$ python3 -q
>>> import numpy as np
>>> import numpy.linalg as la
>>> np.set_printoptions(precision=3, suppress=True, linewidth=160)
>>> def rd(a):
...     return np.round(a, 3) + 0
... 
>>> X = np.load("layer17.npy")
>>> X
array([[-0.6,  0.6,  3.6, -0.5, -1.3, -0.4,  0.4, -1. ],
       [-0.7,  2.2,  1.8, -0.8,  1.9,  0.8,  1. , -1.8],
       [-1.2, -0.5, -1.5, -2.4,  0.1,  0.2,  0.4,  0.2],
       [-0.4, -0.6,  4.2,  0.8, -1.1,  0.2,  1.1,  0.1]])
>>> def softmax(z):
...     e = np.exp(z - z.max(axis=-1, keepdims=True))
...     return e / e.sum(axis=-1, keepdims=True)
... 
>>> rd(softmax(X).sum(axis=1))
array([1., 1., 1., 1.])
>>> print(rd(softmax(X[3])))
[0.009 0.007 0.88  0.029 0.004 0.016 0.04  0.015]
>>> att = X @ X.T / np.sqrt(8)
>>> rd(softmax(att))
array([[0.544, 0.023, 0.   , 0.432],
       [0.031, 0.957, 0.001, 0.01 ],
       [0.007, 0.023, 0.968, 0.002],
       [0.146, 0.003, 0.   , 0.851]])
>>> rd(softmax(att + np.triu(np.full(att.shape, -np.inf), 1)))
array([[1.   , 0.   , 0.   , 0.   ],
       [0.032, 0.968, 0.   , 0.   ],
       [0.007, 0.023, 0.97 , 0.   ],
       [0.146, 0.003, 0.   , 0.851]])
>>> softmax(att).round(6).argmax(axis=1)
array([0, 1, 2, 3])
>>> u, g = X[3], X[1]
>>> u @ u
np.float64(21.27)
>>> pr = (u @ g) / (u @ u) * u
>>> (g - pr) @ u
np.float64(0.0)
>>> rd(pr)
array([-0.092, -0.137,  0.962,  0.183, -0.252,  0.046,  0.252,  0.023])
>>> rd(g - pr)
array([-0.608,  2.337,  0.838, -0.983,  2.152,  0.754,  0.748, -1.823])
>>> print(la.matrix_rank(np.outer(u, g)))
1
>>> rd(la.norm(u + g) ** 2 + la.norm(u - g) ** 2)
np.float64(77.94)
>>> Y = X / np.sqrt((X ** 2).mean(axis=1, keepdims=True))
>>> rd(la.norm(Y, axis=1))
array([2.828, 2.828, 2.828, 2.828])
>>> la.matrix_rank(Y) == la.matrix_rank(X)
np.True_
>>> u = np.array([0, 1])
>>> np.array([np.convolve(row, u, "same") for row in X])
array([[ 0. , -0.6,  0.6,  3.6, -0.5, -1.3, -0.4,  0.4],
       [ 0. , -0.7,  2.2,  1.8, -0.8,  1.9,  0.8,  1. ],
       [ 0. , -1.2, -0.5, -1.5, -2.4,  0.1,  0.2,  0.4],
       [ 0. , -0.4, -0.6,  4.2,  0.8, -1.1,  0.2,  1.1]])
>>> print(np.polyval(u, X[3]))
[1. 1. 1. 1. 1. 1. 1. 1.]
>>> print(np.convolve(X[3], u))
[ 0.  -0.4 -0.6  4.2  0.8 -1.1  0.2  1.1  0.1]
>>> np.count_nonzero(X)
np.int64(32)
>>> rd(X.sum(axis=1))
array([ 0.8,  4.4, -4.7,  4.3])
>>> rd(np.diff(X, axis=0))
array([[-0.1,  1.6, -1.8, -0.3,  3.2,  1.2,  0.6, -0.8],
       [-0.5, -2.7, -3.3, -1.6, -1.8, -0.6, -0.6,  2. ],
       [ 0.8, -0.1,  5.7,  3.2, -1.2,  0. ,  0.7, -0.1]])
>>> rd(X.mean(axis=0))
array([-0.725,  0.425,  2.025, -0.725, -0.1  ,  0.2  ,  0.725, -0.625])
>>> rd(la.norm(X))
np.float64(8.115)
>>> rd(X - X[0])
array([[ 0. ,  0. ,  0. ,  0. ,  0. ,  0. ,  0. ,  0. ],
       [-0.1,  1.6, -1.8, -0.3,  3.2,  1.2,  0.6, -0.8],
       [-0.6, -1.1, -5.1, -1.9,  1.4,  0.6,  0. ,  1.2],
       [ 0.2, -1.2,  0.6,  1.3,  0.2,  0.6,  0.7,  1.1]])
>>> print(rd(la.svd(X, compute_uv=False)))
[6.414 3.944 2.715 1.341]
>>> la.matrix_rank(X)
np.int64(4)
>>> arr = np.loadtxt("block6.csv", delimiter=",")
>>> print(arr)
[[-4.  6.  0.]
 [ 1. -9.  0.]
 [ 0.  0.  4.]]
>>> u = np.array([-2, 3, -3])
>>> Y = arr + np.outer(u, np.eye(3)[1])
>>> rd(la.det(Y) / la.det(arr)), rd(1 + la.solve(arr, u)[1])
(np.float64(0.667), np.float64(0.667))
>>> print(la.matrix_rank(Y - arr))
1
>>> Y
array([[-4.,  4.,  0.],
       [ 1., -6.,  0.],
       [ 0., -3.,  4.]])
>>> left, sv, VT = la.svd(arr, full_matrices=False)
>>> rd(np.cumsum(sv ** 2) / np.sum(sv ** 2))
array([0.846, 0.953, 1.   ])
>>> left.shape, sv.shape, VT.shape
((3, 3), (3,), (3, 3))
>>> (sv > 1e-8).sum()
np.int64(3)
>>> rd(np.sqrt((sv ** 2).sum())), rd(la.norm(arr))
(np.float64(12.247), np.float64(12.247))
>>> rd(sv / sv[0])
array([1.   , 0.355, 0.236])
>>> rd(la.svd(arr, compute_uv=False))
array([11.265,  4.   ,  2.663])
>>> np.diff(arr, axis=0)
array([[  5., -15.,   0.],
       [ -1.,   9.,   4.]])
>>> np.unravel_index(np.abs(arr).argmax(), arr.shape)
(np.int64(1), np.int64(1))
>>> rd(la.norm(arr))
np.float64(12.247)
>>> la.matrix_rank(arr)
np.int64(3)
>>> np.count_nonzero(arr)
np.int64(5)
>>> np.abs(arr).max()
np.float64(9.0)
>>> arr.shape
(3, 3)
>>> vec = np.array([-1, 1, 1])
>>> la.norm(arr @ vec) <= la.norm(arr, 2) * la.norm(vec) + 1e-9
np.True_
>>> print(arr @ (2 * vec))
[ 20. -20.   8.]
>>> (arr @ vec).argmax()
np.int64(0)
>>> arr * vec
array([[ 4.,  6.,  0.],
       [-1., -9.,  0.],
       [-0.,  0.,  4.]])
>>> Y = np.array([[-5, -1, 5, -5, 4, -4, 0],
...     [1, 3, -1, 3, 0, 1, 5],
...     [-1, 2, -5, 3, 3, 4, -5],
...     [0, 5, -1, -2, 3, 4, -1],
...     [-2, -4, -3, -5, -2, -5, 2],
...     [5, 3, -1, 3, 1, -1, 4],
...     [-1, -1, 4, 1, 5, -4, -4]])
>>> mat = np.triu(Y, 1)
>>> mat
array([[ 0, -1,  5, -5,  4, -4,  0],
       [ 0,  0, -1,  3,  0,  1,  5],
       [ 0,  0,  0,  3,  3,  4, -5],
       [ 0,  0,  0,  0,  3,  4, -1],
       [ 0,  0,  0,  0,  0, -5,  2],
       [ 0,  0,  0,  0,  0,  0,  4],
       [ 0,  0,  0,  0,  0,  0,  0]])
>>> rng = np.random.default_rng(818)
>>> idx = rng.permutation(3)
>>> Y = arr[:, idx] * rng.choice([-1, 1], 3)
>>> Y
array([[-0.,  4., -6.],
       [-0., -1.,  9.],
       [-4., -0., -0.]])
>>> left, _, VT = la.svd(arr.T @ Y)
>>> rd(la.lstsq(arr, Y)[0])
array([[ 0., -1.,  0.],
       [ 0.,  0., -1.],
       [-1.,  0.,  0.]])
>>> rd(left @ VT)
array([[ 0., -1.,  0.],
       [ 0.,  0., -1.],
       [-1.,  0.,  0.]])
>>> idx
array([2, 0, 1])
>>> left, sv, VT = la.svd(mat)
>>> rd(sv)
array([10.936,  9.291,  5.514,  3.374,  1.127,  0.084,  0.   ])
>>> Y = left[:, :6] @ np.diag(sv[:6]) @ VT[:6]
>>> print(la.matrix_rank(mat, rtol=0.05))
5
>>> rd(Y)
array([[ 0., -1.,  5., -5.,  4., -4.,  0.],
       [ 0.,  0., -1.,  3.,  0.,  1.,  5.],
       [ 0.,  0.,  0.,  3.,  3.,  4., -5.],
       [ 0.,  0.,  0.,  0.,  3.,  4., -1.],
       [ 0.,  0.,  0.,  0.,  0., -5.,  2.],
       [ 0.,  0.,  0.,  0.,  0.,  0.,  4.],
       [ 0.,  0.,  0.,  0.,  0.,  0.,  0.]])
>>> rd(la.norm(mat - Y) / la.norm(mat))
np.float64(0.0)
>>> data = np.load("x.npy")
>>> print(data)
[[ 2.  -0.5]
 [ 0.8 -0.2]]
>>> left, sv, VT = la.svd(data)
>>> evecs = VT[:(sv > 1e-8).sum()]
>>> vec = data[0] + -2 * data[1] + rng.integers(2) * np.eye(2)[0]
>>> print(rd(vec))
[ 0.4 -0.1]
>>> rd(evecs.T @ evecs)
array([[ 0.941, -0.235],
       [-0.235,  0.059]])
>>> rd(np.diag(evecs.T @ evecs))
array([0.941, 0.059])
>>> rd(la.norm(vec - evecs.T @ evecs @ vec))
np.float64(0.0)
>>> la.lstsq(data[:-1].T, data[-1])[2]
np.int32(1)
>>> print(np.allclose(data[:-1].T @ la.lstsq(data[:-1].T, data[-1])[0], data[-1]))
True
>>> print(np.abs(np.diag(la.qr(data)[1])) > 1e-9)
[ True False]
>>> np.unique(data.round(6), axis=0).shape
(2, 2)
>>> softmax(data).sum(axis=1)
array([1., 1.])
>>> att = data @ data.T / np.sqrt(2)
>>> rd(softmax(att)[1] @ data)
array([ 1.607, -0.402])
>>> r = la.matrix_rank(data)
>>> print(r)
1
>>> N = la.svd(data)[2][r:].T
>>> N[:, 0] / N[np.abs(N[:, 0]).round(6).argmax(), 0]
array([0.25, 1.  ])
>>> print([int(la.matrix_rank(data[:, :j + 1])) for j in range(2)])
[1, 1]
>>> np.allclose(data @ N, 0)
True
>>> left, sv, VT = la.svd(data)
>>> rd(sv)
array([2.22, 0.  ])
>>> Y = left[:, :1] @ np.diag(sv[:1]) @ VT[:1]
>>> print(la.matrix_rank(data, rtol=0.05))
1
>>> rd(la.norm(data - Y) / la.norm(data))
np.float64(0.0)
>>> Y = np.array([[2, 4, 2, 4, 2],
...     [4, 0, 2, 3, 5],
...     [0, 0, 3, 3, 5],
...     [0, 1, 3, 0, 1],
...     [3, 5, 2, 2, 5]])
>>> Y[-1] = Y[0]
>>> W0 = Y + 0.05 * np.eye(5)
>>> W0
array([[2.05, 4.  , 2.  , 4.  , 2.  ],
       [4.  , 0.05, 2.  , 3.  , 5.  ],
       [0.  , 0.  , 3.05, 3.  , 5.  ],
       [0.  , 1.  , 3.  , 0.05, 1.  ],
       [2.  , 4.  , 2.  , 4.  , 2.05]])
>>> ev, evecs = la.eig(W0)
>>> rd(np.prod(ev))
np.float64(9.351)
>>> rd(W0 @ evecs[:, 0] - ev[0] * evecs[:, 0])
array([0., 0., 0., 0., 0.])
>>> rd(ev)
array([11.246,  1.972, -3.796,  0.05 , -2.222])
>>> rd(np.sort(la.eigvals(la.inv(W0))))
array([-0.45 , -0.263,  0.089,  0.507, 20.   ])
>>> left, sv, VT = la.svd(W0)
>>> print(rd(sv))
[12.488  5.096  3.317  1.949  0.023]
>>> Y = left[:, :4] @ np.diag(sv[:4]) @ VT[:4]
>>> rd(Y)
array([[2.048, 4.008, 1.995, 3.991, 2.009],
       [4.   , 0.05 , 2.   , 3.   , 5.   ],
       [0.   , 0.   , 3.05 , 3.   , 5.   ],
       [0.   , 1.   , 3.   , 0.05 , 1.   ],
       [2.002, 3.992, 2.005, 4.009, 2.041]])
>>> print(la.matrix_rank(W0, rtol=0.05))
4
>>> la.matrix_rank(Y)
np.int64(4)
>>> K = np.load("data.npy")
>>> K
array([[29, 39, 46, 21],
       [ 8, 15, 33, 18],
       [ 2,  0, 14, 11],
       [ 5,  6, 13,  4],
       [32, 34, 41, 26],
       [11, 21, 32, 11],
       [11, 20, 25,  4],
       [14, 15, 20,  9],
       [35, 42, 54, 33],
       [23, 25, 34, 21],
       [23, 24, 27, 14],
       [20, 19, 35, 28],
       [26, 30, 26,  7],
       [11, 10, 28, 23],
       [29, 40, 53, 28],
       [ 8, 15, 33, 18],
       [23, 25, 34, 21],
       [35, 41, 47, 26],
       [38, 47, 46, 19],
       [11, 21, 32, 11],
       [38, 47, 46, 19],
       [26, 30, 26,  7],
       [20, 30, 39, 16],
       [23, 25, 34, 21],
       [20, 30, 39, 16],
       [29, 38, 39, 14],
       [14, 14, 13,  2],
       [ 8, 12, 12,  0],
       [14, 16, 27, 16],
       [23, 26, 41, 28],
       [29, 40, 53, 28],
       [11, 10, 28, 23],
       [32, 34, 41, 26],
       [ 2,  1, 21, 18]])
>>> # rows 1 and 15 are equal
>>> K.sum(axis=1)
array([135,  74,  27,  28, 133,  75,  60,  58, 164, 103,  88, 102,  89,  72, 150,  74, 103, 149, 150,  75, 150,  89, 105, 103, 105, 120,  43,  32,  73, 118,
       150,  72, 133,  42])
>>> rd(K.mean(axis=0))
array([20.088, 24.765, 33.294, 17.265])
>>> print(np.abs(K).max())
54
>>> K - K[0]
array([[  0,   0,   0,   0],
       [-21, -24, -13,  -3],
       [-27, -39, -32, -10],
       [-24, -33, -33, -17],
       [  3,  -5,  -5,   5],
       [-18, -18, -14, -10],
       [-18, -19, -21, -17],
       [-15, -24, -26, -12],
       [  6,   3,   8,  12],
       [ -6, -14, -12,   0],
       [ -6, -15, -19,  -7],
       [ -9, -20, -11,   7],
       [ -3,  -9, -20, -14],
       [-18, -29, -18,   2],
       [  0,   1,   7,   7],
       [-21, -24, -13,  -3],
       [ -6, -14, -12,   0],
       [  6,   2,   1,   5],
       [  9,   8,   0,  -2],
       [-18, -18, -14, -10],
       [  9,   8,   0,  -2],
       [ -3,  -9, -20, -14],
       [ -9,  -9,  -7,  -5],
       [ -6, -14, -12,   0],
       [ -9,  -9,  -7,  -5],
       [  0,  -1,  -7,  -7],
       [-15, -25, -33, -19],
       [-21, -27, -34, -21],
       [-15, -23, -19,  -5],
       [ -6, -13,  -5,   7],
       [  0,   1,   7,   7],
       [-18, -29, -18,   2],
       [  3,  -5,  -5,   5],
       [-27, -38, -25,  -3]])
>>> K.shape
(34, 4)
